$ ipython --no-banner

In [1]: import numpy as np

In [2]: import numpy.linalg as la

In [3]: np.set_printoptions(precision=2, suppress=True, linewidth=160, sign=" ")

In [4]: F = np.loadtxt("layer9.csv", delimiter=",")

In [5]: F
Out[5]: 
array([[ 0.75,  1.08,  0.56,  0.07, -0.89, -1.04, -1.75],
       [-1.93, -1.  , -1.51, -1.22,  2.2 ,  2.08,  3.42],
       [ 1.95,  0.37,  0.6 ,  0.34, -1.62, -1.82, -2.56],
       [ 4.87,  2.43,  2.07,  2.26, -4.11, -4.71, -6.05],
       [-0.31, -0.42, -0.57,  0.07,  1.  ,  0.84,  1.7 ],
       [-3.65, -1.76, -2.16, -1.94,  2.94,  3.27,  5.75],
       [-0.06,  0.23, -0.15,  0.15,  0.01,  0.36,  0.81],
       [ 1.51,  1.09,  0.65,  1.12, -1.38, -1.66, -2.49],
       [ 0.41, -0.01,  0.04,  0.26, -0.82, -0.57, -1.08],
       [-0.21, -0.21,  0.29,  0.04, -0.26,  0.08,  0.17],
       [-3.87, -2.37, -2.05, -2.36,  4.39,  4.29,  6.81],
       [-1.61, -0.96, -1.32, -0.99,  2.07,  1.66,  2.74],
       [ 1.06,  0.55,  1.31,  1.01, -1.86, -1.74, -1.67],
       [-4.47, -2.83, -2.98, -1.77,  4.88,  4.7 ,  7.19],
       [ 0.86,  0.55,  0.79,  0.67, -1.12, -0.73, -1.58],
       [ 0.69,  0.88, -0.08,  0.49, -0.18, -0.62, -1.09],
       [ 3.12,  2.08,  2.23,  1.57, -3.29, -3.18, -5.33],
       [ 2.4 ,  1.24,  1.26,  1.54, -3.  , -2.52, -3.27],
       [ 1.28,  0.96,  0.94,  0.64, -1.29, -1.48, -2.39],
       [ 2.07,  0.27,  1.2 ,  0.44, -2.03, -2.8 , -2.93],
       [ 0.09, -0.34, -0.27, -0.21,  0.72,  1.18,  0.88],
       [-2.7 , -1.72, -1.04, -1.23,  2.37,  1.78,  3.75],
       [-0.89, -0.53, -0.54, -0.55,  1.23,  0.95,  1.35],
       [ 2.04,  1.05,  0.86,  0.86, -2.31, -2.36, -3.13],
       [ 0.02,  0.54,  0.12,  0.5 , -0.35, -0.61, -0.89],
       [ 2.85,  1.27,  1.63,  1.36, -2.89, -2.24, -4.24],
       [ 3.28,  2.02,  1.78,  1.69, -4.13, -3.49, -5.85],
       [ 0.46,  0.22, -0.03,  0.19,  0.51,  0.02, -0.12],
       [ 1.47,  0.89,  0.37,  0.82, -1.23, -0.85, -1.8 ],
       [-0.36, -0.18, -0.65, -0.38,  1.08,  0.53,  0.57],
       [ 2.28,  1.29,  1.36,  1.1 , -2.93, -2.82, -4.43],
       [ 0.24,  0.45,  0.16,  0.14, -0.72, -0.44, -0.88],
       [-1.04, -0.55, -0.84, -0.46,  1.3 ,  1.31,  1.43],
       [-0.85, -0.42, -0.38, -0.19,  0.39,  0.91,  1.64],
       [ 3.92,  1.81,  2.36,  1.87, -4.18, -3.85, -5.76],
       [-2.99, -1.42, -1.11, -1.54,  2.31,  2.53,  3.69]])

In [6]: idx = F[:, 6] > np.median(F[:, 6])

In [7]: f = F[idx].mean(axis=0) - F[~idx].mean(axis=0)

In [8]: idx.astype(int)
Out[8]: array([ 0,  1,  0,  0,  1,  1,  1,  0,  0,  1,  1,  1,  0,  1,  0,  0,  0,  0,  0,  0,  1,  1,  1,  0,  1,  0,  0,  1,  0,  1,  0,  1,  1,  1,  0,  1])

In [9]: f
Out[9]: array([-3.39, -1.84, -1.94, -1.66,  3.63,  3.55,  5.41])
